% ipython --no-banner

In [1]: import numpy as np

In [2]: from numpy import linalg as LA

In [3]: np.set_printoptions(precision=3, suppress=True, linewidth=120)

In [4]: J = np.loadtxt("mat.csv", delimiter=",")

In [5]: print(J)
[[  1.513  22.394 -14.6  ]
 [-10.799  -1.636 -16.541]
 [ -6.178  -4.407   2.44 ]
 [ 12.93  -10.447  16.971]
 [  2.545  19.983  -7.848]
 [ -3.537   3.213  -8.6  ]
 [ -5.334   3.08   -0.986]
 [-12.874  -3.395  -2.481]
 [  0.395   1.467  -4.418]
 [ -4.265   1.304   4.619]
 [  3.152  -8.299  11.45 ]
 [ -6.226 -16.231   1.705]
 [ -1.143   2.653  -3.314]
 [  7.546   1.172 -10.518]
 [  1.808 -13.207   6.926]
 [ -2.849   1.856  10.931]
 [  3.409  12.555 -14.661]
 [ -8.591   6.141  10.706]]

In [6]: Xs = (J - J.mean(axis=0)) / J.std(axis=0)

In [7]: print(Xs.std(axis=0))
[1. 1. 1.]

In [8]: coef = LA.lstsq(np.delete(Xs, 2, axis=1), Xs[:, 2])[0]

In [9]: print(coef)
[ 0.173 -0.579]

In [10]: f = np.array([0, 3, 2])

In [11]: M = 3 * np.eye(3) + np.outer(f, f)

In [12]: print(M)
[[ 3.  0.  0.]
 [ 0. 12.  6.]
 [ 0.  6.  7.]]

In [13]: # symmetric, so the eigenvalues are real

In [14]: L = LA.cholesky(M)

In [15]: print(LA.eigvalsh(M).min() > 0)
True

In [16]: print(L)
[[1.732 0.    0.   ]
 [0.    3.464 0.   ]
 [0.    1.732 2.   ]]

In [17]: print(round(float(np.prod(np.diag(L)) ** 2), 3), np.round(LA.det(M), 3))
144.0 144.0

In [18]: print(np.diag(L) ** 2)
[ 3. 12.  4.]

In [19]: print(M / np.sqrt(np.outer(np.diag(M), np.diag(M))))
[[1.    0.    0.   ]
 [0.    1.    0.655]
 [0.    0.655 1.   ]]

In [20]: print(np.trace(M))
22.0

In [21]: print(round(float(np.abs(LA.eigvals(M)).max()), 3))
16.0

In [22]: print((M - M.T) / 2)
[[0. 0. 0.]
 [0. 0. 0.]
 [0. 0. 0.]]

In [23]: print(LA.matrix_power(M, 2))
[[  9.   0.   0.]
 [  0. 180. 114.]
 [  0. 114.  85.]]

In [24]: print(np.allclose(M, M.T))
True

In [25]: print((M + M.T) / 2)
[[ 3.  0.  0.]
 [ 0. 12.  6.]
 [ 0.  6.  7.]]

In [26]: evals, V = LA.eigh(M)

In [27]: vec = np.array([5, -4, 0])

In [28]: print(LA.eigvalsh(M[1:, 1:]))
[ 3. 16.]

In [29]: print(V * np.maximum(evals, 0) @ V.T)
[[ 3.  0.  0.]
 [ 0. 12.  6.]
 [ 0.  6.  7.]]

In [30]: print(vec @ M @ vec)
267.0

In [31]: print((np.sign(V[:, -1].round(6)) == np.sign(V[0, -1].round(6))).astype(int))
[1 0 0]

In [32]: print(np.abs(M).sum(axis=1).max(), np.abs(evals).max())
18.0 16.0

In [33]: print(round(vec @ M @ vec / (vec @ vec), 3), evals[0], evals[-1])
6.512 3.0 16.0

In [34]: M2 = LA.inv(M)

In [35]: print(round(LA.slogdet(M)[0], 3))
1.0

In [36]: print(round(float(LA.det(M) * LA.det(M2)), 3))
1.0

In [37]: print(LA.det(M) * M2)
[[ 48.   0.   0.]
 [  0.  21. -18.]
 [  0. -18.  36.]]

In [38]: print(np.round(LA.cond(M), 3))
5.333

In [39]: m1 = np.load("w.npy")

In [40]: print(m1)
[[15 36 20 14]
 [17 40 23 16]
 [ 0  4  0  0]
 [ 9 24 11  8]
 [13 32 17 12]
 [13 32 17 12]
 [ 7 20  8  6]
 [ 1  8  0  0]
 [ 0  4  0  0]
 [ 0  4  0  0]
 [ 9 24 11  8]
 [11 28 14 10]
 [11 28 14 10]
 [ 0  4  0  0]
 [11 28 14 10]
 [ 1  8  0  0]
 [ 0  4  0  0]
 [ 9 24 11  8]
 [ 9 24 11  8]
 [ 3 12  2  2]
 [ 7 20  8  6]
 [11 28 14 10]
 [13 32 17 12]
 [ 0  4  0  0]
 [11 28 14 10]
 [ 3 12  2  2]
 [ 9 24 11  8]
 [ 1  8  0  0]
 [ 3 12  2  2]
 [ 5 16  5  4]]

In [41]: hat = m1 @ LA.solve(m1.T @ m1, m1.T)

In [42]: print(np.allclose(hat @ hat, hat))
True

In [43]: print(round(float(np.trace(hat)), 3))
4.0

In [44]: print(np.round(LA.eigvalsh(hat), 3) + 0)
[0. 0. 0. 0. 0. 0. 0. 0. 0. 0. 0. 0. 0. 0. 0. 0. 0. 0. 0. 0. 0. 0. 0. 0. 0. 0. 1. 1. 1. 1.]

In [45]: Xs = (m1 - m1.mean(axis=0)) / m1.std(axis=0)

In [46]: print(np.argwhere(np.abs(Xs) > 2))
[[1 2]
 [1 3]]

In [47]: coef = LA.lstsq(np.delete(Xs, 3, axis=1), Xs[:, 3])[0]

In [48]: print(1 - np.var(Xs[:, 3] - np.delete(Xs, 3, axis=1) @ coef))
1.0

In [49]: print(coef.round(3) + 0)
[ 2.099 -1.103  0.   ]

In [50]: vec = np.array([0, -1, -3, 2])

In [51]: y = m1 @ vec

In [52]: print(np.round(LA.lstsq(m1, y)[0], 3) + 0)
[ 0. -1. -3.  2.]

In [53]: print(np.round(LA.pinv(m1) @ m1, 3) + 0)
[[1. 0. 0. 0.]
 [0. 1. 0. 0.]
 [0. 0. 1. 0.]
 [0. 0. 0. 1.]]

In [54]: print(np.round(LA.solve(m1.T @ m1, m1.T @ y), 3) + 0)
[ 0. -1. -3.  2.]

In [55]: print(y)
[-68 -77  -4 -41 -59 -59 -32  -8  -4  -4 -41 -50 -50  -4 -50  -8  -4 -41 -41 -14 -32 -50 -59  -4 -50 -14 -41  -8 -14
 -23]

In [56]: rng = np.random.default_rng(921)

In [57]: y = y + 0.02 * rng.normal(size=30)

In [58]: print(y)
[-67.997 -76.985  -3.985 -40.993 -58.991 -58.984 -32.031  -8.012  -3.987  -3.983 -41.012 -50.005 -49.98   -4.004
 -50.029  -7.999  -3.982 -41.015 -41.025 -14.007 -32.018 -49.973 -58.978  -3.995 -49.994 -13.975 -41.011  -7.98
 -14.036 -22.958]

In [59]: coef, *_ = LA.lstsq(m1, y)

In [60]: print([round(float(LA.norm(LA.solve(m1.T @ m1 + lam * np.eye(4), m1.T @ y))), 2) for lam in (0, 1, 10, 100)])
[3.73, 2.13, 1.59, 1.48]

In [61]: print(np.round(m1.T @ (y - m1 @ coef), 3) + 0)
[0. 0. 0. 0.]

In [62]: mat = np.load("run4.npy")

In [63]: print(mat)
[[-11.   1.   3.   8.]
 [  5.   1.  -1.  -4.]
 [-11.   1.   5.   6.]
 [-15.   1.   3.  12.]]

In [64]: M2 = mat + rng.integers(-2, 3, (4, 3)) @ rng.integers(-2, 3, (3, 4))

In [65]: print(M2)
[[-10.   1.   5.   6.]
 [  4.  -1.  -6.  -3.]
 [-12.   5.  12.   7.]
 [-13.   1.   4.  11.]]

In [66]: print(M2 - mat)
[[ 1.  0.  2. -2.]
 [-1. -2. -5.  1.]
 [-1.  4.  7.  1.]
 [ 2.  0.  1. -1.]]

In [67]: print(np.abs(M2 - mat).sum(axis=1))
[ 5.  9. 13.  4.]

In [68]: Xs = J - J.mean(axis=0)

In [69]: U, s, Vt = LA.svd(Xs, full_matrices=False)

In [70]: print(np.abs(U[:, 0]).argmax())
0

In [71]: print((np.sign(U[:, 0]) == np.sign(U[0, 0])).astype(int))
[1 1 0 0 1 1 1 0 1 0 0 0 1 1 0 0 1 0]

In [72]: print(np.abs(Vt[0]).argmax())
1

In [73]: print(s ** 2 / (s ** 2).sum())
[0.65  0.213 0.137]

In [74]: print(Vt[0] * np.sign(Vt[0, np.abs(Vt[0]).argmax()]))
[-0.024  0.717 -0.697]

In [75]: hat = np.triu(np.array([[1, 3, -3, -4], [-1, -2, -5, 2], [2, -1, 5, -3], [-3, 3, -2, -2]]), 1) + np.eye(4)

In [76]: M2 = hat @ mat @ LA.inv(hat)

In [77]: print(round(LA.det(M2), 3))
-0.0

In [78]: print(LA.matrix_rank(M2))
3

In [79]: print(np.trace(M2), np.trace(mat))
7.0 7.0

In [80]: print(hat @ mat - mat @ hat)
[[ 108.   29.  -58. -115.]
 [  25.  -18.    1.    9.]
 [  45.   30.  -37.  -67.]
 [   0.   45.  -40.  -53.]]

In [81]: print(np.round(np.abs(LA.eigvals(mat)).max(), 3))
4.0

In [82]: print(np.allclose(mat, mat.T))
False

In [83]: print(np.round(np.sort(np.abs(LA.eigvals(mat))), 3) + 0)
[0. 1. 2. 4.]

In [84]: print((mat - mat.T) / 2)
[[  0.   -2.    7.   11.5]
 [  2.    0.   -1.   -2.5]
 [ -7.    1.    0.    1.5]
 [-11.5   2.5  -1.5   0. ]]

In [85]: print(np.round(LA.det(mat), 3))
0.0
